% python3 -q
>>> import numpy as np
>>> from numpy import linalg as LA
>>> np.set_printoptions(precision=3, suppress=True, linewidth=140)
>>> tidy = lambda a: np.round(a, 3) + 0
>>> data = np.array([[0, 1, 0, 0], [1, 0, 0, 1], [0, 0, 0, 1], [0, 1, 1, 0]])
>>> q = data.astype(float).copy()
>>> for j in range(4):
...     q[:, j] -= q[:, :j] @ (q[:, :j].T @ q[:, j])
...     q[:, j] /= LA.norm(q[:, j])
... 
>>> tidy(q.T @ data)
array([[1.   , 0.   , 0.   , 1.   ],
       [0.   , 1.414, 0.707, 0.   ],
       [0.   , 0.   , 0.707, 0.   ],
       [0.   , 0.   , 0.   , 1.   ]])
>>> tidy(q)
array([[ 0.   ,  0.707, -0.707,  0.   ],
       [ 1.   ,  0.   ,  0.   ,  0.   ],
       [ 0.   ,  0.   ,  0.   ,  1.   ],
       [ 0.   ,  0.707,  0.707,  0.   ]])
>>> tidy(q.T @ q)
array([[1., 0., 0., 0.],
       [0., 1., 0., 0.],
       [0., 0., 1., 0.],
       [0., 0., 0., 1.]])
>>> M = np.loadtxt("layer13.csv", delimiter=",")
>>> M
array([[1.   , 0.9  , 0.81 , 0.729],
       [0.9  , 1.   , 0.9  , 0.81 ],
       [0.81 , 0.9  , 1.   , 0.9  ],
       [0.729, 0.81 , 0.9  , 1.   ]])
>>> out = np.array([[-1, 2, 0], [1, 1, 1]])
>>> W2 = np.kron(out, M)
>>> W2
array([[-1.   , -0.9  , -0.81 , -0.729,  2.   ,  1.8  ,  1.62 ,  1.458,  0.   ,  0.   ,  0.   ,  0.   ],
       [-0.9  , -1.   , -0.9  , -0.81 ,  1.8  ,  2.   ,  1.8  ,  1.62 ,  0.   ,  0.   ,  0.   ,  0.   ],
       [-0.81 , -0.9  , -1.   , -0.9  ,  1.62 ,  1.8  ,  2.   ,  1.8  ,  0.   ,  0.   ,  0.   ,  0.   ],
       [-0.729, -0.81 , -0.9  , -1.   ,  1.458,  1.62 ,  1.8  ,  2.   ,  0.   ,  0.   ,  0.   ,  0.   ],
       [ 1.   ,  0.9  ,  0.81 ,  0.729,  1.   ,  0.9  ,  0.81 ,  0.729,  1.   ,  0.9  ,  0.81 ,  0.729],
       [ 0.9  ,  1.   ,  0.9  ,  0.81 ,  0.9  ,  1.   ,  0.9  ,  0.81 ,  0.9  ,  1.   ,  0.9  ,  0.81 ],
       [ 0.81 ,  0.9  ,  1.   ,  0.9  ,  0.81 ,  0.9  ,  1.   ,  0.9  ,  0.81 ,  0.9  ,  1.   ,  0.9  ],
       [ 0.729,  0.81 ,  0.9  ,  1.   ,  0.729,  0.81 ,  0.9  ,  1.   ,  0.729,  0.81 ,  0.9  ,  1.   ]])
